>>> import numpy as np
>>> from numpy import linalg as LA
>>> np.set_printoptions(suppress=True, linewidth=160)
>>> def tidy(a):
...     return np.round(a, 1) + 0
... 
>>> W0 = np.load("layer18.npy")
>>> W0
array([[ -4,  -6,   6,  -6,  -9,   9],
       [ -4,  -6,   4,  -6,  -9,   6],
       [ -4,   2,   6,  -6,   3,   9],
       [-10, -15,  15, -10, -15,  15],
       [-10, -15,  10, -10, -15,  10],
       [-10,   5,  15, -10,   5,  15]])
>>> q, Rm = LA.qr(W0)
>>> tidy(q.T @ q)
array([[1., 0., 0., 0., 0., 0.],
       [0., 1., 0., 0., 0., 0.],
       [0., 0., 1., 0., 0., 0.],
       [0., 0., 0., 1., 0., 0.],
       [0., 0., 0., 0., 1., 0.],
       [0., 0., 0., 0., 0., 1.]])
>>> tidy(q)
array([[-0.2, -0.2,  0.3,  0.5, -0.4, -0.7],
       [-0.2, -0.2, -0.3,  0.5, -0.4,  0.7],
       [-0.2,  0.3,  0. ,  0.5,  0.8,  0. ],
       [-0.5, -0.4,  0.7, -0.2,  0.2,  0.3],
       [-0.5, -0.4, -0.7, -0.2,  0.2, -0.3],
       [-0.5,  0.8,  0. , -0.2, -0.3,  0. ]])
>>> tidy(abs(Rm[0, 0])), tidy(LA.norm(W0[:, 0]))
(np.float64(18.7), np.float64(18.7))
>>> M2 = LA.inv(W0)
>>> tidy(W0 @ M2)
array([[1., 0., 0., 0., 0., 0.],
       [0., 1., 0., 0., 0., 0.],
       [0., 0., 1., 0., 0., 0.],
       [0., 0., 0., 1., 0., 0.],
       [0., 0., 0., 0., 1., 0.],
       [0., 0., 0., 0., 0., 1.]])
>>> tidy(LA.det(W0) * LA.det(M2))
np.float64(1.0)
>>> (np.abs(M2) > 1e-9).astype(int)
array([[1, 1, 1, 1, 1, 1],
       [1, 0, 1, 1, 0, 1],
       [1, 1, 0, 1, 1, 0],
       [1, 1, 1, 1, 1, 1],
       [1, 0, 1, 1, 0, 1],
       [1, 1, 0, 1, 1, 0]])
>>> tidy(LA.slogdet(W0)[0])
np.float64(-1.0)
>>> data = np.array([[3, 1, 2, 1, 0, 3, 1],
...     [2, 0, 0, 1, 3, 3, 0],
...     [0, 3, 0, 1, 0, 0, 1],
...     [0, 2, 0, 2, 2, 2, 1],
...     [3, 3, 0, 2, 3, 2, 1],
...     [2, 2, 2, 0, 2, 1, 1],
...     [1, 3, 1, 3, 2, 2, 0]])
>>> rng = np.random.default_rng(92467)
>>> lab = rng.permutation(7)
>>> M2 = data[:, lab] * rng.choice([-1, 1], 7)
>>> M2
array([[ 3, -1,  0, -2, -3,  1, -1],
       [ 2, -1, -3,  0, -3,  0,  0],
       [ 0, -1,  0,  0,  0,  1, -3],
       [ 0, -2, -2,  0, -2,  1, -2],
       [ 3, -2, -3,  0, -2,  1, -3],
       [ 2,  0, -2, -2, -1,  1, -2],
       [ 1, -3, -2, -1, -2,  0, -3]])
>>> left, _, vt = LA.svd(data.T @ M2)
>>> lab
array([0, 3, 4, 2, 5, 6, 1])
>>> np.allclose(M2, M2.T)
False
>>> tidy(LA.det(M2))
np.float64(-238.0)
>>> tidy(np.abs(LA.eigvals(M2)).max())
np.float64(6.8)
>>> M2 @ M2
array([[ -1,  11,  16,  -7,   5,  -1,  11],
       [ -5,   8,  12,  -4,   3,  -4,  16],
       [ -3,  10,   7,   1,   8,   1,   7],
       [-10,  14,  14,   0,  13,  -3,  16],
       [ -2,  15,  16,  -5,   6,  -1,  19],
       [  3,  12,   9,  -4,   3,  -2,  15],
       [-12,  19,  23,   1,  18,  -4,  22]])
>>> np.trace(M2)
np.int64(-2)
>>> r0 = np.array([-1, -8, -9, -7, 3, 5, -4])
>>> M2 = data + np.outer(r0, np.eye(7)[1])
>>> LA.matrix_rank(M2 - data)
np.int64(1)
>>> M2
array([[ 3.,  0.,  2.,  1.,  0.,  3.,  1.],
       [ 2., -8.,  0.,  1.,  3.,  3.,  0.],
       [ 0., -6.,  0.,  1.,  0.,  0.,  1.],
       [ 0., -5.,  0.,  2.,  2.,  2.,  1.],
       [ 3.,  6.,  0.,  2.,  3.,  2.,  1.],
       [ 2.,  7.,  2.,  0.,  2.,  1.,  1.],
       [ 1., -1.,  1.,  3.,  2.,  2.,  0.]])
>>> LA.matrix_rank(LA.inv(M2) - LA.inv(data), tol=1e-8)
np.int64(1)
>>> M2 = data / np.sqrt((data ** 2).mean(axis=1, keepdims=True))
>>> tidy(LA.norm(M2, axis=1))
array([2.6, 2.6, 2.6, 2.6, 2.6, 2.6, 2.6])
>>> LA.matrix_rank(data - data.mean(axis=1, keepdims=True))
np.int64(6)
>>> tidy(data - data.mean(axis=1, keepdims=True))
array([[ 1.4, -0.6,  0.4, -0.6, -1.6,  1.4, -0.6],
       [ 0.7, -1.3, -1.3, -0.3,  1.7,  1.7, -1.3],
       [-0.7,  2.3, -0.7,  0.3, -0.7, -0.7,  0.3],
       [-1.3,  0.7, -1.3,  0.7,  0.7,  0.7, -0.3],
       [ 1. ,  1. , -2. ,  0. ,  1. ,  0. , -1. ],
       [ 0.6,  0.6,  0.6, -1.4,  0.6, -0.4, -0.4],
       [-0.7,  1.3, -0.7,  1.3,  0.3,  0.3, -1.7]])
>>> mat = np.array([[4.0, 2.0, 4.0, 0.0, 0.0],
...     [3.0, 3.0, 0.0, 0.0, 0.0],
...     [5.0, 0.0, 3.0, 0.0, 0.0],
...     [0.0, 0.0, 0.0, 6.0, -2.0],
...     [0.0, 0.0, 0.0, -5.0, 9.0]])
>>> x0 = np.array([1, 2, 2, 0, 1])
>>> y = mat @ x0
>>> beta, lr = np.zeros(5), 1 / LA.norm(mat, 2) ** 2
>>> for i in range(12):
...     beta -= lr * mat.T @ (mat @ beta - y)
...     if i % 2 == 0: print(i, round(LA.norm(mat @ beta - y), 1))
... 
0 9.6
2 3.7
4 3.1
6 2.8
8 2.6
10 2.4
>>> tidy(beta)
array([ 1.8,  1.2,  1.3, -0.1,  0.9])
>>> np.allclose(mat, mat.T)
False
>>> tidy(np.abs(LA.eigvals(mat)).max())
np.float64(11.0)
>>> LA.determinant(mat)
Traceback (most recent call last):
  File "<python-input-44>", line 1, in <module>
    LA.determinant(mat)
    ^^^^^^^^^^^^^^
AttributeError: module 'numpy.linalg' has no attribute 'determinant'
>>> mat @ mat
array([[ 42.,  14.,  28.,   0.,   0.],
       [ 21.,  15.,  12.,   0.,   0.],
       [ 35.,  10.,  29.,   0.,   0.],
       [  0.,   0.,   0.,  46., -30.],
       [  0.,   0.,   0., -75.,  91.]])
>>> (mat - mat.T) / 2
array([[ 0. , -0.5, -0.5,  0. ,  0. ],
       [ 0.5,  0. ,  0. ,  0. ,  0. ],
       [ 0.5,  0. ,  0. ,  0. ,  0. ],
       [ 0. ,  0. ,  0. ,  0. ,  1.5],
       [ 0. ,  0. ,  0. , -1.5,  0. ]])
>>> lab = rng.permutation(5)
>>> lab
array([3, 4, 1, 2, 0])
>>> M2 = mat[lab][:, lab]
>>> tidy(np.sort(np.abs(LA.eigvals(M2))))
array([ 1.6,  3. ,  4. ,  8.6, 11. ])
>>> np.allclose(M2, mat)
False
>>> np.diag(M2)
array([6., 9., 3., 3., 4.])
>>> np.trace(M2)
np.float64(25.0)
>>> J = np.eye(7, dtype=int)[rng.permutation(7)]
>>> J
array([[0, 0, 0, 1, 0, 0, 0],
       [0, 1, 0, 0, 0, 0, 0],
       [0, 0, 0, 0, 0, 0, 1],
       [0, 0, 0, 0, 0, 1, 0],
       [0, 0, 1, 0, 0, 0, 0],
       [0, 0, 0, 0, 1, 0, 0],
       [1, 0, 0, 0, 0, 0, 0]])
>>> LA.matrix_power(J, 2)
array([[0, 0, 0, 0, 0, 1, 0],
       [0, 1, 0, 0, 0, 0, 0],
       [1, 0, 0, 0, 0, 0, 0],
       [0, 0, 0, 0, 1, 0, 0],
       [0, 0, 0, 0, 0, 0, 1],
       [0, 0, 1, 0, 0, 0, 0],
       [0, 0, 0, 1, 0, 0, 0]])
>>> J @ np.ones(7)
array([1., 1., 1., 1., 1., 1., 1.])
>>> LA.matrix_power(J, 100)
array([[0, 0, 1, 0, 0, 0, 0],
       [0, 1, 0, 0, 0, 0, 0],
       [0, 0, 0, 0, 0, 1, 0],
       [0, 0, 0, 0, 0, 0, 1],
       [0, 0, 0, 1, 0, 0, 0],
       [1, 0, 0, 0, 0, 0, 0],
       [0, 0, 0, 0, 1, 0, 0]])
>>> pr = np.eye(7)[2]
>>> for _ in range(5):
...     pr = pr @ J
...     print(pr.round(1))
... 
[0. 0. 0. 0. 0. 0. 1.]
[1. 0. 0. 0. 0. 0. 0.]
[0. 0. 0. 1. 0. 0. 0.]
[0. 0. 0. 0. 0. 1. 0.]
[0. 0. 0. 0. 1. 0. 0.]
>>> X = np.load("test18.npy")
>>> X
array([[0., 1., 1., 1., 1., 1., 1.],
       [1., 0., 1., 1., 1., 1., 1.],
       [1., 1., 0., 1., 1., 1., 1.],
       [1., 1., 1., 0., 1., 1., 1.],
       [1., 1., 1., 1., 0., 1., 1.],
       [1., 1., 1., 1., 1., 0., 1.],
       [1., 1., 1., 1., 1., 1., 0.]])
>>> x0 = np.array([4, -1, 2, 3, -2, 0, 0])
>>> h = np.maximum(X @ x0, 0)
>>> np.flatnonzero(h > 1e-9)
array([0, 1, 2, 3, 4, 5, 6])
>>> np.maximum(X @ (3 * x0), 0)
array([ 6., 21., 12.,  9., 24., 18., 18.])
>>> X.T @ h
array([34., 29., 32., 33., 28., 30., 30.])
>>> X * (h > 1e-9)[:, None]
array([[0., 1., 1., 1., 1., 1., 1.],
       [1., 0., 1., 1., 1., 1., 1.],
       [1., 1., 0., 1., 1., 1., 1.],
       [1., 1., 1., 0., 1., 1., 1.],
       [1., 1., 1., 1., 0., 1., 1.],
       [1., 1., 1., 1., 1., 0., 1.],
       [1., 1., 1., 1., 1., 1., 0.]])
>>> np.maximum(X @ x0, 0) - np.maximum(-X @ x0, 0)
array([2., 7., 4., 3., 8., 6., 6.])
